$ python3 -q
>>> import numpy as np
>>> from numpy import linalg as LA
>>> np.set_printoptions(precision=2, suppress=True, linewidth=160, sign=" ")
>>> def tidy(a):
...     return np.round(a, 2) + 0
... 
>>> A = np.load("data.npy")
>>> A
array([[-2.,  2., -2.,  0.,  0.,  0.,  0.,  0.],
       [-8.,  5.,  2.,  0.,  0.,  0.,  0.,  0.],
       [-9.,  5., -1.,  0.,  0.,  0.,  0.,  0.],
       [ 0.,  0.,  0., -1.,  0., -3.,  1.,  1.],
       [ 0.,  0.,  0., -1., -1.,  2.,  3., -3.],
       [ 0.,  0.,  0., -2.,  0.,  0.,  1., -3.],
       [ 0.,  0.,  0.,  2., -3.,  0.,  3., -1.],
       [ 0.,  0.,  0.,  0., -2.,  3., -1.,  2.]])
>>> # splits into 2 blocks
>>> x0 = np.array([0, -8, -2, -2, 4, 0, -3, 7])
>>> np.einsum("ij,j->i", A, x0)
array([-12., -44., -38.,   6., -32., -20., -32.,   9.])
>>> (A * x0).sum(axis=1)
array([-12., -44., -38.,   6., -32., -20., -32.,   9.])
>>> A @ x0
array([-12., -44., -38.,   6., -32., -20., -32.,   9.])
>>> (A @ x0).argmax()
np.int64(7)
>>> LA.norm(A @ x0) <= LA.norm(A, 2) * LA.norm(x0) + 1e-9
np.True_
>>> A @ np.eye(8)[5]
array([ 0.,  0.,  0., -3.,  2.,  0.,  0.,  3.])
>>> rng = np.random.default_rng(3065)
>>> lab = rng.permutation(8)
>>> out = A[:, lab] * rng.choice([-1, 1], 8)
>>> out
array([[ 0.,  2., -2., -0.,  0., -0.,  0., -2.],
       [ 0., -2., -8., -0.,  0., -0.,  0., -5.],
       [ 0.,  1., -9., -0.,  0., -0.,  0., -5.],
       [-3., -0.,  0.,  1.,  1., -0.,  1., -0.],
       [ 2., -0.,  0.,  1., -3.,  1.,  3., -0.],
       [ 0., -0.,  0.,  2., -3., -0.,  1., -0.],
       [ 0., -0.,  0., -2., -1.,  3.,  3., -0.],
       [ 3., -0.,  0., -0.,  2.,  2., -1., -0.]])
>>> Uu, _, Vt = LA.svd(A.T @ out)
>>> tidy(LA.lstsq(A, out)[0])
array([[ 0.,  0.,  1.,  0.,  0.,  0.,  0.,  0.],
       [ 0.,  0.,  0.,  0.,  0.,  0.,  0., -1.],
       [ 0., -1.,  0.,  0.,  0.,  0.,  0.,  0.],
       [ 0.,  0.,  0., -1.,  0.,  0.,  0.,  0.],
       [ 0.,  0.,  0.,  0.,  0., -1.,  0.,  0.],
       [ 1.,  0.,  0.,  0.,  0.,  0.,  0.,  0.],
       [ 0.,  0.,  0.,  0.,  0.,  0.,  1.,  0.],
       [ 0.,  0.,  0.,  0.,  1.,  0.,  0.,  0.]])
>>> F = np.loadtxt("block9.csv", delimiter=",")
>>> tidy(F)
array([[ 0.56,  0.23,  0.37,  0.23],
       [ 0.23,  0.87, -0.2 , -0.12],
       [ 0.37, -0.2 ,  0.69, -0.2 ],
       [ 0.23, -0.12, -0.2 ,  0.88]])
>>> np.abs(np.diag(LA.qr(F)[1])) > 1e-9
array([ True,  True,  True, False])
>>> np.allclose(F[:-1].T @ LA.lstsq(F[:-1].T, F[-1])[0], F[-1])
True
>>> P = np.triu(np.array([[-2, 0, -3, 0], [0, -1, 2, 2], [-2, -1, -3, 1], [-2, -3, -1, 1]]), 1) + np.eye(4)
>>> out = P @ F @ LA.inv(P)
>>> tidy(np.poly(out))
array([ 1., -3.,  3., -1.,  0.])
>>> tidy(np.trace(out)), tidy(np.trace(F))
(np.float64(3.0), np.float64(3.0))
>>> tidy(P @ F - F @ P)
array([[-1.11,  0.6 , -0.85, -0.26],
       [ 1.2 , -0.64, -0.06, -0.18],
       [ 0.23, -0.12,  1.32,  0.59],
       [ 0.  ,  0.  ,  0.94,  0.44]])
>>> tidy(LA.det(out))
np.float64(0.0)
